$ ipython --no-banner

In [1]: import numpy as np

In [2]: np.set_printoptions(precision=1, suppress=True, linewidth=100, legacy="1.25")

In [3]: E = np.loadtxt("out16.csv", delimiter=",")

In [4]: E.round(1) + 0
Out[4]: 
array([[ 0.7, -0.2,  0. ,  0. ,  0. , -0.3,  0. , -0.2, -0.4, -0.4, -0.3],
       [-0.2,  0.9,  0. ,  0. ,  0. , -0.1,  0. , -0.1, -0.2, -0.2, -0.1],
       [ 0. ,  0. ,  1. ,  0. ,  0. ,  0. ,  0. ,  0. ,  0. ,  0. ,  0. ],
       [ 0. ,  0. ,  0. ,  1. ,  0. ,  0. ,  0. ,  0. ,  0. ,  0. ,  0. ],
       [ 0. ,  0. ,  0. ,  0. ,  1. ,  0. ,  0. ,  0. ,  0. ,  0. ,  0. ],
       [-0.3, -0.1,  0. ,  0. ,  0. ,  0.8,  0. , -0.1, -0.3, -0.3, -0.2],
       [ 0. ,  0. ,  0. ,  0. ,  0. ,  0. ,  1. ,  0. ,  0. ,  0. ,  0. ],
       [-0.2, -0.1,  0. ,  0. ,  0. , -0.1,  0. ,  0.9, -0.2, -0.2, -0.1],
       [-0.4, -0.2,  0. ,  0. ,  0. , -0.3,  0. , -0.2,  0.5, -0.5, -0.3],
       [-0.4, -0.2,  0. ,  0. ,  0. , -0.3,  0. , -0.2, -0.5,  0.5, -0.3],
       [-0.3, -0.1,  0. ,  0. ,  0. , -0.2,  0. , -0.1, -0.3, -0.3,  0.8]])

In [5]: # keeps lengths

In [6]: np.round(np.linalg.pinv(E), 1) + 0
Out[6]: 
array([[ 0.7, -0.2,  0. ,  0. ,  0. , -0.3,  0. , -0.2, -0.4, -0.4, -0.3],
       [-0.2,  0.9,  0. ,  0. ,  0. , -0.1,  0. , -0.1, -0.2, -0.2, -0.1],
       [ 0. ,  0. ,  1. ,  0. ,  0. ,  0. ,  0. ,  0. ,  0. ,  0. ,  0. ],
       [ 0. ,  0. ,  0. ,  1. ,  0. ,  0. ,  0. ,  0. ,  0. ,  0. ,  0. ],
       [ 0. ,  0. ,  0. ,  0. ,  1. ,  0. ,  0. ,  0. ,  0. ,  0. ,  0. ],
       [-0.3, -0.1,  0. ,  0. ,  0. ,  0.8,  0. , -0.1, -0.3, -0.3, -0.2],
       [ 0. ,  0. ,  0. ,  0. ,  0. ,  0. ,  1. ,  0. ,  0. ,  0. ,  0. ],
       [-0.2, -0.1,  0. ,  0. ,  0. , -0.1,  0. ,  0.9, -0.2, -0.2, -0.1],
       [-0.4, -0.2,  0. ,  0. ,  0. , -0.3,  0. , -0.2,  0.5, -0.5, -0.3],
       [-0.4, -0.2,  0. ,  0. ,  0. , -0.3,  0. , -0.2, -0.5,  0.5, -0.3],
       [-0.3, -0.1,  0. ,  0. ,  0. , -0.2,  0. , -0.1, -0.3, -0.3,  0.8]])

In [7]: np.round(E @ E.T, 1) + 0
Out[7]: 
array([[1., 0., 0., 0., 0., 0., 0., 0., 0., 0., 0.],
       [0., 1., 0., 0., 0., 0., 0., 0., 0., 0., 0.],
       [0., 0., 1., 0., 0., 0., 0., 0., 0., 0., 0.],
       [0., 0., 0., 1., 0., 0., 0., 0., 0., 0., 0.],
       [0., 0., 0., 0., 1., 0., 0., 0., 0., 0., 0.],
       [0., 0., 0., 0., 0., 1., 0., 0., 0., 0., 0.],
       [0., 0., 0., 0., 0., 0., 1., 0., 0., 0., 0.],
       [0., 0., 0., 0., 0., 0., 0., 1., 0., 0., 0.],
       [0., 0., 0., 0., 0., 0., 0., 0., 1., 0., 0.],
       [0., 0., 0., 0., 0., 0., 0., 0., 0., 1., 0.],
       [0., 0., 0., 0., 0., 0., 0., 0., 0., 0., 1.]])

In [8]: u = np.array([3, 1, 1, 0, 3, 2, 0, 1, 0, 2, 3])

In [9]: M2 = E + np.outer(u, np.eye(11)[1])

In [10]: np.round(np.linalg.det(M2) / np.linalg.det(E), 1), np.round(1 + np.linalg.solve(E, u)[1], 1)
Out[10]: (-0.1, -0.1)

In [11]: np.linalg.matrix_rank(M2 - E)
Out[11]: 1

In [12]: M2 = E / np.sqrt((E ** 2).mean(axis=1, keepdims=True))

In [13]: np.linalg.matrix_rank(M2) == np.linalg.matrix_rank(E)
Out[13]: True

In [14]: x = np.array([2, 9, 0, 1, 3, -1, 7, 7, 6, 0, 7])

In [15]: np.round(np.linalg.det(E), 1)
Out[15]: -1.0

In [16]: np.abs(np.linalg.eigvals(E))
Out[16]: array([1., 1., 1., 1., 1., 1., 1., 1., 1., 1., 1.])

In [17]: [p for p in range(1, 25) if np.allclose(np.linalg.matrix_power(E, p), np.eye(11))]
Out[17]: [2, 4, 6, 8, 10, 12, 14, 16, 18, 20, 22, 24]

In [18]: mat = np.loadtxt("sample17.csv", delimiter=",")

In [19]: mat
Out[19]: 
array([[ -3.,  -2.,  -1.,   0.,   1.,   2.,   3.,   4.,   5.,   6.,   7.,   8.,   9.,  10.,  11.],
       [ 12.,  13.,  14.,  15.,  16.,  17.,  18.,  19.,  20.,  21.,  22.,  23.,  24.,  25.,  26.],
       [ 27.,  28.,  29.,  30.,  31.,  32.,  33.,  34.,  35.,  36.,  37.,  38.,  39.,  40.,  41.],
       [ 42.,  43.,  44.,  45.,  46.,  47.,  48.,  49.,  50.,  51.,  52.,  53.,  54.,  55.,  56.],
       [ 57.,  58.,  59.,  60.,  61.,  62.,  63.,  64.,  65.,  66.,  67.,  68.,  69.,  70.,  71.],
       [ 72.,  73.,  74.,  75.,  76.,  77.,  78.,  79.,  80.,  81.,  82.,  83.,  84.,  85.,  86.],
       [ 87.,  88.,  89.,  90.,  91.,  92.,  93.,  94.,  95.,  96.,  97.,  98.,  99., 100., 101.],
       [102., 103., 104., 105., 106., 107., 108., 109., 110., 111., 112., 113., 114., 115., 116.],
       [117., 118., 119., 120., 121., 122., 123., 124., 125., 126., 127., 128., 129., 130., 131.],
       [132., 133., 134., 135., 136., 137., 138., 139., 140., 141., 142., 143., 144., 145., 146.],
       [147., 148., 149., 150., 151., 152., 153., 154., 155., 156., 157., 158., 159., 160., 161.],
       [162., 163., 164., 165., 166., 167., 168., 169., 170., 171., 172., 173., 174., 175., 176.],
       [177., 178., 179., 180., 181., 182., 183., 184., 185., 186., 187., 188., 189., 190., 191.],
       [192., 193., 194., 195., 196., 197., 198., 199., 200., 201., 202., 203., 204., 205., 206.]])

In [20]: u = np.array([1, 2, 3])

In [21]: np.cross(mat[13, :3], mat[3, :3])
Out[21]: array([ 150., -300.,  150.])

In [22]: A = np.loadtxt("x.csv", delimiter=",")

In [23]: A
Out[23]: 
array([[ 0.,  0.,  0.,  0., -1.,  0.,  0., -1.,  1., -2., -3.,  0.,  1.,  1.,  1.],
       [ 0.,  0.,  0.,  1., -1., -1.,  0.,  2.,  0.,  0.,  1.,  2.,  3.,  1., -1.],
       [ 0.,  0.,  0.,  3., -3.,  0., -3.,  0.,  1.,  0.,  1.,  1., -1.,  1.,  0.],
       [ 0., -1., -3.,  0.,  2.,  3.,  2.,  0.,  3.,  1., -3.,  1.,  1.,  2.,  1.],
       [ 1.,  1.,  3., -2.,  0.,  1., -1., -1.,  1., -3.,  1.,  0., -1.,  1.,  1.],
       [ 0.,  1.,  0., -3., -1.,  0.,  0.,  2.,  1., -1., -1., -1.,  1.,  0., -1.],
       [ 0.,  0.,  3., -2.,  1.,  0.,  0.,  1., -2.,  0.,  1., -2., -3.,  2.,  3.],
       [ 1., -2.,  0.,  0.,  1., -2., -1.,  0.,  1.,  0.,  1., -2., -1.,  1.,  1.],
       [-1.,  0., -1., -3., -1., -1.,  2., -1.,  0.,  1., -3.,  0.,  1.,  1., -1.],
       [ 2.,  0.,  0., -1.,  3.,  1.,  0.,  0., -1.,  0.,  3.,  3.,  1., -2.,  0.],
       [ 3., -1., -1.,  3., -1.,  1., -1., -1.,  3., -3.,  0.,  0.,  0.,  1., -3.],
       [ 0., -2., -1., -1.,  0.,  1.,  2.,  2.,  0., -3.,  0.,  0., -2., -1., -2.],
       [-1., -3.,  1., -1.,  1., -1.,  3.,  1., -1., -1.,  0.,  2.,  0.,  1.,  0.],
       [-1., -1., -1., -2., -1.,  0., -2., -1., -1.,  2., -1.,  1., -1.,  0.,  2.],
       [-1.,  1.,  0., -1., -1.,  1., -3., -1.,  1.,  0.,  3.,  2.,  0., -2.,  0.]])

In [24]: U, sv, Vt = np.linalg.svd(A)

In [25]: vecs = Vt[:(sv > 1e-8).sum()]

In [26]: rng = np.random.default_rng(8726)

In [27]: x = A[12] + 3 * A[2] + rng.integers(2) * np.eye(15)[1]

In [28]: x
Out[28]: array([-1., -3.,  1.,  8., -8., -1., -6.,  1.,  2., -1.,  3.,  5., -3.,  4.,  0.])

In [29]: np.diag(vecs.T @ vecs)
Out[29]: array([0.9, 0.9, 1. , 1. , 0.7, 1. , 0.8, 1. , 1. , 1. , 0.9, 1. , 1. , 0.9, 0.9])

In [30]: np.allclose(vecs.T @ vecs @ x, x)
Out[30]: True

In [31]: np.linalg.matrix_rank(np.vstack([A, x]))
Out[31]: 14
